$ python3 -q
>>> import numpy as np
>>> from numpy import linalg as LA
>>> np.set_printoptions(precision=4, suppress=True, linewidth=140)
>>> J = np.load("test6.npy")
>>> J
array([[ 1, -3,  1, -1,  2, -1],
       [-2,  3,  2, -3, -3, -3],
       [-3,  1,  2,  2,  3,  2],
       [-2,  2,  0, -1,  2, -2],
       [-2,  2,  2,  1, -1,  3],
       [ 2,  0, -1, -1,  0, -2],
       [ 5, -9, -3,  5,  8,  5]])
>>> rng = np.random.default_rng(1388)
>>> Y = J + rng.integers(-2, 3, (7, 4)) @ rng.integers(-2, 3, (4, 6))
>>> Y
array([[ -1,  -3,  -3,  -2,   5,   0],
       [ -2,  -3,   2,  -1,  -7,  -4],
       [  2,   3,   7,   8,   6,  -1],
       [  3,  -4,  -3,   3,  -1,  -3],
       [  7,   0,   2,   7,  -2,   1],
       [  4,   2,   1,   1,   2,  -3],
       [  0, -13,  -3,   4,   6,   5]])
>>> LA.matrix_rank(Y - J, tol=1e-8)
np.int64(4)
>>> np.round(LA.svd(Y - J, compute_uv=False), 4) + 0
array([16.5481, 12.4229,  6.4785,  3.8552,  0.    ,  0.    ])
>>> np.abs(Y - J).sum(axis=1)
array([11, 13, 24, 22, 20, 11, 12])
>>> u = np.array([3, -5])
>>> np.polyval(u, J[4])
array([-11,   1,   1,  -2,  -8,   4])
>>> np.cross(J[4, :3], J[0, :3])
array([8, 4, 4])
>>> np.convolve(J[4], u)
array([ -6,  16,  -4,  -7,  -8,  14, -15])
>>> np.array([np.convolve(row, u, "same") for row in J])
array([[  3, -14,  18,  -8,  11, -13],
       [ -6,  19,  -9, -19,   6,   6],
       [ -9,  18,   1,  -4,  -1,  -9],
       [ -6,  16, -10,  -3,  11, -16],
       [ -6,  16,  -4,  -7,  -8,  14],
       [  6, -10,  -3,   2,   5,  -6],
       [ 15, -52,  36,  30,  -1, -25]])
>>> W1 = np.array([[3, 1], [2, 1], [1, -3], [-2, -2], [-2, 1], [3, -2]])
>>> b = np.array([1, 5])
>>> H = np.maximum(J @ W1 + b, 0)
>>> LA.matrix_rank(H)
np.int64(2)
>>> H
array([[ 0,  6],
       [ 6,  9],
       [ 0,  0],
       [ 0, 13],
       [10,  0],
       [ 2, 16],
       [ 0,  0]])
>>> (H > 0).astype(int)
array([[0, 1],
       [1, 1],
       [0, 0],
       [0, 1],
       [1, 0],
       [1, 1],
       [0, 0]])
>>> C = np.array([[3, 2, 3], [6, 0, 7]])
>>> H @ C
array([[ 36,   0,  42],
       [ 72,  12,  81],
       [  0,   0,   0],
       [ 78,   0,  91],
       [ 30,  20,  30],
       [102,   4, 118],
       [  0,   0,   0]])
>>> W1 @ C
array([[ 15,   6,  16],
       [ 12,   4,  13],
       [-15,   2, -18],
       [-18,  -4, -20],
       [  0,  -4,   1],
       [ -3,   6,  -5]])
>>> x = np.array([2, 0])
>>> target = H @ x
>>> np.round(LA.lstsq(H, target)[0], 4) + 0
array([2., 0.])
>>> np.round(LA.solve(H.T @ H, H.T @ target), 4) + 0
array([2., 0.])
>>> target = target + 0.02 * rng.normal(size=7)
>>> target
array([ 0.0414, 12.0173,  0.0069,  0.0045, 19.9802,  3.9992, -0.0015])
>>> b, *_ = LA.lstsq(H, target)
>>> np.round(H.T @ (target - H @ b), 4) + 0
array([0., 0.])
>>> C = np.array([[3, 1, 3, -1], [-1, -3, -2, -3]])
>>> X = np.repeat(C, 22 // 2, axis=0)
>>> X = X + 0.05 * rng.normal(size=X.shape)
>>> X
array([[ 3.0629,  1.0597,  2.9179, -0.969 ],
       [ 2.9018,  0.9786,  2.9719, -0.9222],
       [ 3.0413,  0.9767,  3.0477, -1.0356],
       [ 2.985 ,  0.9569,  2.9848, -0.9918],
       [ 2.9341,  1.0564,  3.1124, -1.0591],
       [ 2.9531,  0.942 ,  2.9505, -1.0011],
       [ 3.0516,  1.0076,  3.1195, -0.9032],
       [ 3.0807,  1.0696,  3.0483, -1.009 ],
       [ 3.0372,  0.9672,  2.9451, -0.9377],
       [ 2.9994,  0.927 ,  2.9439, -0.9831],
       [ 2.948 ,  0.9677,  3.0694, -0.9684],
       [-0.9818, -2.9287, -1.932 , -3.0731],
       [-0.9667, -3.0569, -2.0714, -3.0434],
       [-0.9908, -3.0094, -2.0625, -2.9961],
       [-0.9808, -2.9556, -2.0318, -2.9118],
       [-1.0488, -2.9661, -2.0295, -2.9955],
       [-0.9825, -3.0047, -1.9897, -3.0532],
       [-1.0467, -3.0689, -2.0613, -3.0883],
       [-0.9769, -2.8911, -2.0407, -2.9843],
       [-1.0273, -2.9832, -1.9916, -2.9676],
       [-1.1004, -3.0039, -2.0325, -3.0043],
       [-0.9746, -3.0384, -2.0744, -2.9537]])
>>> Y = np.c_[X[:, :3] @ np.array([[1, 0, 3], [1, 3, 3], [1, 2, 1]]), np.array([-2, -2, -3, 1, -2, 2, -2, 0, 0, -3, -2, -2, -1, -1, 3, 3, -3, -1, 2, 3, -3, 1])]
>>> Y
array([[  7.0404,   9.0148,  15.2855,  -2.    ],
       [  6.8524,   8.8797,  14.6133,  -2.    ],
       [  7.0657,   9.0254,  15.1016,  -3.    ],
       [  6.9267,   8.8404,  14.8105,   1.    ],
       [  7.1028,   9.3939,  15.0837,  -2.    ],
       [  6.8456,   8.7271,  14.6358,   2.    ],
       [  7.1787,   9.2617,  15.297 ,  -2.    ],
       [  7.1986,   9.3054,  15.4992,   0.    ],
       [  6.9495,   8.7918,  14.9582,   0.    ],
       [  6.8704,   8.669 ,  14.7234,  -3.    ],
       [  6.9851,   9.0419,  14.8166,  -2.    ],
       [ -5.8424, -12.65  , -13.6634,  -2.    ],
       [ -6.0949, -13.3133, -14.1419,  -1.    ],
       [ -6.0627, -13.1533, -14.0631,  -1.    ],
       [ -5.9681, -12.9303, -13.8408,   3.    ],
       [ -6.0444, -12.9573, -14.0742,   3.    ],
       [ -5.9769, -12.9936, -13.9512,  -3.    ],
       [ -6.1769, -13.3294, -14.4082,  -1.    ],
       [ -5.9087, -12.7546, -13.6446,   2.    ],
       [ -6.0021, -12.9326, -14.0231,   3.    ],
       [ -6.1369, -13.0767, -14.3455,  -3.    ],
       [ -6.0874, -13.264 , -14.1135,   1.    ]])
>>> LA.matrix_rank(np.c_[X, Y])
np.int64(5)
>>> LA.matrix_rank(Y)
np.int64(4)
>>> arr = 2 * np.eye(9) + np.ones((9, 9))
>>> arr
array([[3., 1., 1., 1., 1., 1., 1., 1., 1.],
       [1., 3., 1., 1., 1., 1., 1., 1., 1.],
       [1., 1., 3., 1., 1., 1., 1., 1., 1.],
       [1., 1., 1., 3., 1., 1., 1., 1., 1.],
       [1., 1., 1., 1., 3., 1., 1., 1., 1.],
       [1., 1., 1., 1., 1., 3., 1., 1., 1.],
       [1., 1., 1., 1., 1., 1., 3., 1., 1.],
       [1., 1., 1., 1., 1., 1., 1., 3., 1.],
       [1., 1., 1., 1., 1., 1., 1., 1., 3.]])
>>> # symmetric
>>> left, s, Vh = LA.svd(arr, full_matrices=False)
>>> round(np.sqrt((s ** 2).sum()), 4), np.round(LA.norm(arr), 4)
(np.float64(12.3693), np.float64(12.3693))
>>> np.abs(Vh[0])
array([0.3333, 0.3333, 0.3333, 0.3333, 0.3333, 0.3333, 0.3333, 0.3333, 0.3333])
>>> np.round(left.T @ left, 4) + 0
array([[1., 0., 0., 0., 0., 0., 0., 0., 0.],
       [0., 1., 0., 0., 0., 0., 0., 0., 0.],
       [0., 0., 1., 0., 0., 0., 0., 0., 0.],
       [0., 0., 0., 1., 0., 0., 0., 0., 0.],
       [0., 0., 0., 0., 1., 0., 0., 0., 0.],
       [0., 0., 0., 0., 0., 1., 0., 0., 0.],
       [0., 0., 0., 0., 0., 0., 1., 0., 0.],
       [0., 0., 0., 0., 0., 0., 0., 1., 0.],
       [0., 0., 0., 0., 0., 0., 0., 0., 1.]])
>>> (s > 1e-8).sum()
np.int64(9)
>>> np.abs(left[:, 0]).round(6).argmax()
np.int64(0)
>>> np.cumsum(s ** 2) / np.sum(s ** 2)
array([0.7908, 0.817 , 0.8431, 0.8693, 0.8954, 0.9216, 0.9477, 0.9739, 1.    ])
>>> x = np.ones(9)
>>> for _ in range(3):
...     x = arr @ x
...     x /= LA.norm(x)
...     print(round(x @ arr @ x, 4))
... 
11.0
11.0
11.0
>>> round(float(LA.eigvalsh(arr)[-1]), 4)
11.0
>>> W1 = np.array([[-7, 5, -9, -5],
...     [-2, -1, 1, 6],
...     [0, 5, 9, -6],
...     [-4, -1, -4, 2],
...     [-6, 6, 3, -9],
...     [9, -9, 8, 5],
...     [-6, -5, 2, -7],
...     [9, -7, 6, -5],
...     [-6, -7, 2, -7]])
>>> b = np.array([-2, 1, 0, 1])
>>> H = np.maximum(arr @ W1 + b, 0)
>>> (H > 0).mean(axis=0)
array([0.2222, 0.    , 0.8889, 0.    ])
>>> (H > 0).astype(int)
array([[0, 0, 0, 0],
       [0, 0, 1, 0],
       [0, 0, 1, 0],
       [0, 0, 1, 0],
       [0, 0, 1, 0],
       [1, 0, 1, 0],
       [0, 0, 1, 0],
       [1, 0, 1, 0],
       [0, 0, 1, 0]])
>>> H
array([[ 0.,  0.,  0.,  0.],
       [ 0.,  0., 20.,  0.],
       [ 0.,  0., 36.,  0.],
       [ 0.,  0., 10.,  0.],
       [ 0.,  0., 24.,  0.],
       [ 3.,  0., 34.,  0.],
       [ 0.,  0., 22.,  0.],
       [ 3.,  0., 30.,  0.],
       [ 0.,  0., 22.,  0.]])
>>> C = np.array([[-1, 0], [-2, 0], [-2, 1], [2, 1]])
>>> H @ C
array([[  0.,   0.],
       [-40.,  20.],
       [-72.,  36.],
       [-20.,  10.],
       [-48.,  24.],
       [-71.,  34.],
       [-44.,  22.],
       [-63.,  30.],
       [-44.,  22.]])
>>> np.argsort(-LA.norm(H, axis=0).round(6), kind="stable")[:3]
array([2, 0, 1])
>>> [round(float(x), 4) for x in LA.svd(H, compute_uv=False)[:3]]
[73.5041, 3.3398, 0.0]
>>> round(float(LA.norm(H, 2) / LA.norm(H)), 4)
0.999
>>> LA.matrix_rank(H, rtol=0.1)
np.int64(1)
